In [1]: import numpy as np

In [2]: from numpy import linalg as LA

In [3]: np.set_printoptions(precision=1, suppress=True, linewidth=200)

In [4]: rd = lambda a: np.round(a, 1) + 0

In [5]: f = np.array([2, -1, 3, 2, -2])

In [6]: g = np.array([-6, 6, -9, 3, -8, 0, -8, 5, 5])

In [7]: K = f[:, None] + g[None, :]

In [8]: K
Out[8]: 
array([[ -4,   8,  -7,   5,  -6,   2,  -6,   7,   7],
       [ -7,   5, -10,   2,  -9,  -1,  -9,   4,   4],
       [ -3,   9,  -6,   6,  -5,   3,  -5,   8,   8],
       [ -4,   8,  -7,   5,  -6,   2,  -6,   7,   7],
       [ -8,   4, -11,   1, -10,  -2, -10,   3,   3]])

In [9]: np.unique(K.round(6), axis=0).shape
Out[9]: (4, 9)

In [10]: LA.lstsq(K[:-1].T, K[-1])[2]
Out[10]: np.int32(2)

In [11]: rd(K @ LA.pinv(K) @ K)
Out[11]: 
array([[ -4.,   8.,  -7.,   5.,  -6.,   2.,  -6.,   7.,   7.],
       [ -7.,   5., -10.,   2.,  -9.,  -1.,  -9.,   4.,   4.],
       [ -3.,   9.,  -6.,   6.,  -5.,   3.,  -5.,   8.,   8.],
       [ -4.,   8.,  -7.,   5.,  -6.,   2.,  -6.,   7.,   7.],
       [ -8.,   4., -11.,   1., -10.,  -2., -10.,   3.,   3.]])

In [12]: rd(np.trace(LA.pinv(K) @ K))
Out[12]: np.float64(2.0)

In [13]: np.allclose(K[:-1].T @ LA.lstsq(K[:-1].T, K[-1])[0], K[-1])
Out[13]: True

In [14]: W0 = np.load("w.npy")

In [15]: W0
Out[15]: 
array([[ 1,  0,  1,  3,  3, -3,  3, -2,  1,  3],
       [ 0,  1,  0,  1,  3,  3, -3,  3, -2,  1],
       [ 1,  0,  1,  0,  1,  3,  3, -3,  3, -2],
       [ 3,  1,  0,  1,  0,  1,  3,  3, -3,  3],
       [ 3,  3,  1,  0,  1,  0,  1,  3,  3, -3],
       [-3,  3,  3,  1,  0,  1,  0,  1,  3,  3],
       [ 3, -3,  3,  3,  1,  0,  1,  0,  1,  3],
       [-2,  3, -3,  3,  3,  1,  0,  1,  0,  1],
       [ 1, -2,  3, -3,  3,  3,  1,  0,  1,  0],
       [ 3,  1, -2,  3, -3,  3,  3,  1,  0,  1]])

In [16]: ang = np.radians(180)

In [17]: Rm = np.eye(9)

In [18]: Rm[3, 3] = Rm[8, 8] = np.cos(ang)

In [19]: Rm[3, 8], Rm[8, 3] = -np.sin(ang), np.sin(ang)

In [20]: rd(Rm)
Out[20]: 
array([[ 1.,  0.,  0.,  0.,  0.,  0.,  0.,  0.,  0.],
       [ 0.,  1.,  0.,  0.,  0.,  0.,  0.,  0.,  0.],
       [ 0.,  0.,  1.,  0.,  0.,  0.,  0.,  0.,  0.],
       [ 0.,  0.,  0., -1.,  0.,  0.,  0.,  0.,  0.],
       [ 0.,  0.,  0.,  0.,  1.,  0.,  0.,  0.,  0.],
       [ 0.,  0.,  0.,  0.,  0.,  1.,  0.,  0.,  0.],
       [ 0.,  0.,  0.,  0.,  0.,  0.,  1.,  0.,  0.],
       [ 0.,  0.,  0.,  0.,  0.,  0.,  0.,  1.,  0.],
       [ 0.,  0.,  0.,  0.,  0.,  0.,  0.,  0., -1.]])

In [21]: M2 = K @ Rm.T

In [22]: np.allclose(K @ K.T, M2 @ M2.T)
Out[22]: True

In [23]: rd(LA.svd(K, compute_uv=False)), rd(LA.svd(M2, compute_uv=False))
Out[23]: (array([40.4, 13. ,  0. ,  0. ,  0. ]), array([40.4, 13. ,  0. ,  0. ,  0. ]))
